$ python -q
>>> import numpy as np
>>> from numpy import linalg as LA
>>> np.set_printoptions(precision=2, suppress=True, linewidth=140, floatmode="fixed")
>>> def tidy(a):
...     return np.round(a, 2) + 0
... 
>>> Y = np.array([[-6, -5], [-8, -5]])
>>> Y[-1] = Y[0]
>>> K = Y + 0.05 * np.eye(2)
>>> K
array([[-5.95, -5.00],
       [-6.00, -4.95]])
>>> C2 = K.T @ K
>>> tidy(np.diag(C2))
array([71.40, 49.50])
>>> LA.matrix_rank(C2)
np.int64(2)
>>> tidy(np.trace(C2)), tidy((K ** 2).sum())
(np.float64(120.9), np.float64(120.9))
>>> tidy(C2)
array([[71.40, 59.45],
       [59.45, 49.50]])
>>> m1 = np.load("data.npy")
>>> m1
array([[ 0.47,  0.46,  0.13, -0.12],
       [ 0.54,  0.37,  0.06, -0.01],
       [ 1.31,  1.44,  0.09,  0.07],
       [ 0.28,  0.17,  0.02,  0.04],
       [-2.18, -1.98,  0.21,  0.10],
       [-1.08, -0.89,  0.08,  0.24],
       [-1.61, -1.67, -0.11,  0.13],
       [-0.55, -0.62,  0.11, -0.02],
       [ 0.24,  0.24, -0.12,  0.03],
       [ 0.65,  0.68, -0.12,  0.15],
       [-0.23, -0.25,  0.19, -0.15],
       [ 0.85,  1.03, -0.11, -0.06],
       [-1.79, -1.65, -0.11, -0.08],
       [ 2.04,  2.19, -0.20, -0.07],
       [ 0.15,  0.07, -0.02, -0.05],
       [-0.21, -0.24, -0.02,  0.14],
       [ 1.06,  1.19,  0.17, -0.10],
       [ 1.16,  1.21,  0.05, -0.03],
       [ 0.79,  0.62, -0.12,  0.05],
       [ 0.57,  0.55,  0.01,  0.05],
       [-0.55, -0.43, -0.10,  0.00],
       [-0.42, -0.45,  0.11,  0.13],
       [-0.40, -0.25,  0.08, -0.05],
       [-1.11, -1.24,  0.18,  0.13],
       [-0.04, -0.15, -0.06,  0.01],
       [ 0.60,  0.76, -0.06, -0.05],
       [ 1.64,  1.53,  0.10, -0.05]])
>>> hat = m1 @ LA.solve(m1.T @ m1, m1.T)
>>> tidy(hat @ m1[:, 0])
array([ 0.47,  0.54,  1.31,  0.28, -2.18, -1.08, -1.61, -0.55,  0.24,  0.65, -0.23,  0.85, -1.79,  2.04,  0.15, -0.21,  1.06,  1.16,  0.79,
        0.57, -0.55, -0.42, -0.40, -1.11, -0.04,  0.60,  1.64])
>>> np.allclose(hat @ hat, hat)
True
